>>> import numpy as np
>>> from numpy import linalg as LA
>>> np.set_printoptions(precision=2, suppress=True, linewidth=120, legacy="1.25")
>>> J = np.load("arr.npy")
>>> J
array([[ 1.5 ,  0.72],
       [-3.75, -1.8 ],
       [ 1.5 ,  0.72],
       [ 2.  ,  0.96],
       [ 1.75,  0.84],
       [-0.5 , -0.24],
       [ 2.  ,  0.96]])
>>> u, g = J[0], J[2]
>>> np.round(u @ g, 2)
2.77
>>> p = (u @ g) / (u @ u) * u
>>> p
array([1.5 , 0.72])
>>> (g - p) @ u
0.0
>>> B = np.array([[1, 1, 2], [1, 1, 0], [1, 1, 1]])
>>> W0 = np.triu(B, 1)
>>> W0
array([[0, 1, 2],
       [0, 0, 0],
       [0, 0, 0]])
>>> np.trace(W0)
0
>>> np.round(np.abs(LA.eigvals(W0)).max(), 2)
0.0
>>> np.sort(np.abs(LA.eigvals(W0)))
array([0., 0., 0.])
>>> (W0 + W0.T) / 2
array([[0. , 0.5, 1. ],
       [0.5, 0. , 0. ],
       [1. , 0. , 0. ]])
>>> def softmax(z):
...     e = np.exp(z - z.max(axis=-1, keepdims=True))
...     return e / e.sum(axis=-1, keepdims=True)
... 
>>> softmax(W0[2])
array([0.33, 0.33, 0.33])
>>> softmax(W0).sum(axis=1)
array([1., 1., 1.])
>>> softmax(W0[2] + 4)
array([0.33, 0.33, 0.33])
>>> softmax(10 * W0[2])
array([0.33, 0.33, 0.33])
>>> att = W0 @ W0.T / np.sqrt(3)
>>> softmax(att + np.triu(np.full(att.shape, -np.inf), 1))
array([[1.  , 0.  , 0.  ],
       [0.5 , 0.5 , 0.  ],
       [0.33, 0.33, 0.33]])
>>> rng = np.random.default_rng(2852)
>>> feats = np.eye(3, dtype=int)[rng.permutation(3)] * np.array([1, 2, 2])
>>> feats
array([[0, 0, 2],
       [1, 0, 0],
       [0, 2, 0]])
>>> idx = rng.permutation(3)
>>> idx
array([2, 0, 1])
>>> B = feats[idx][:, idx]
>>> np.trace(B)
0
>>> u, g = feats[2], feats[0]
>>> u @ g
0
>>> u @ u
4
>>> p = (u @ g) / (u @ u) * u
>>> p
array([0., 0., 0.])
>>> np.outer(u, g)
array([[0, 0, 0],
       [0, 0, 4],
       [0, 0, 0]])
>>> LA.matrix_rank(np.outer(u, g))
1
>>> E = np.load("out10.npy")
>>> E
array([[ 1,  1,  1,  0, -3,  0],
       [ 0,  1,  1,  1,  0, -3],
       [-3,  0,  1,  1,  1,  0],
       [ 0, -3,  0,  1,  1,  1],
       [ 1,  0, -3,  0,  1,  1],
       [ 1,  1,  0, -3,  0,  1]])
>>> B = np.array([[1, 2, -3], [-1, -5, -4], [2, 0, 0]])
>>> np.vstack([W0, B.T]).shape
(6, 3)
>>> np.einsum("ij->j", W0)
array([0, 1, 2])
>>> Uu, s, Vt = LA.svd(E)
>>> s.round(2) + 0
array([5., 5., 3., 3., 2., 0.])
>>> B = Uu[:, :5] @ np.diag(s[:5]) @ Vt[:5]
>>> LA.matrix_rank(B)
5
>>> round(LA.norm(E - B, 2), 2), round(s[5], 2)
(0.0, 0.0)
>>> LA.matrix_rank(E, rtol=0.05)
5
>>> np.round(LA.norm(E - B) / LA.norm(E), 2)
0.0
>>> np.fft.fft(E[0])
array([ 0. +0.j  ,  2.5-4.33j,  1.5+2.6j , -2. -0.j  ,  1.5-2.6j ,  2.5+4.33j])
>>> (E @ E)[0]
array([-5,  2, 12,  2, -5, -6])
>>> np.allclose(E @ E.T, E.T @ E)
True
>>> E @ np.ones(6)
array([0., 0., 0., 0., 0., 0.])
>>> np.trace(E)
6
>>> (E - E.T) / 2
array([[ 0. ,  0.5,  2. ,  0. , -2. , -0.5],
       [-0.5,  0. ,  0.5,  2. ,  0. , -2. ],
       [-2. , -0.5,  0. ,  0.5,  2. ,  0. ],
       [ 0. , -2. , -0.5,  0. ,  0.5,  2. ],
       [ 2. ,  0. , -2. , -0.5,  0. ,  0.5],
       [ 0.5,  2. ,  0. , -2. , -0.5,  0. ]])
>>> np.round(np.sort(np.abs(LA.eigvals(E))), 2) + 0
array([0., 2., 3., 3., 5., 5.])
>>> round(np.abs(LA.eigvals(E)).max(), 2)
5.0
>>> E @ E
array([[-5,  2, 12,  2, -5, -6],
       [-6, -5,  2, 12,  2, -5],
       [-5, -6, -5,  2, 12,  2],
       [ 2, -5, -6, -5,  2, 12],
       [12,  2, -5, -6, -5,  2],
       [ 2, 12,  2, -5, -6, -5]])
>>> round(float(LA.det(E)), 2)
0.0
>>> (E + E.T) / 2
array([[ 1. ,  0.5, -1. ,  0. , -1. ,  0.5],
       [ 0.5,  1. ,  0.5, -1. ,  0. , -1. ],
       [-1. ,  0.5,  1. ,  0.5, -1. ,  0. ],
       [ 0. , -1. ,  0.5,  1. ,  0.5, -1. ],
       [-1. ,  0. , -1. ,  0.5,  1. ,  0.5],
       [ 0.5, -1. ,  0. , -1. ,  0.5,  1. ]])
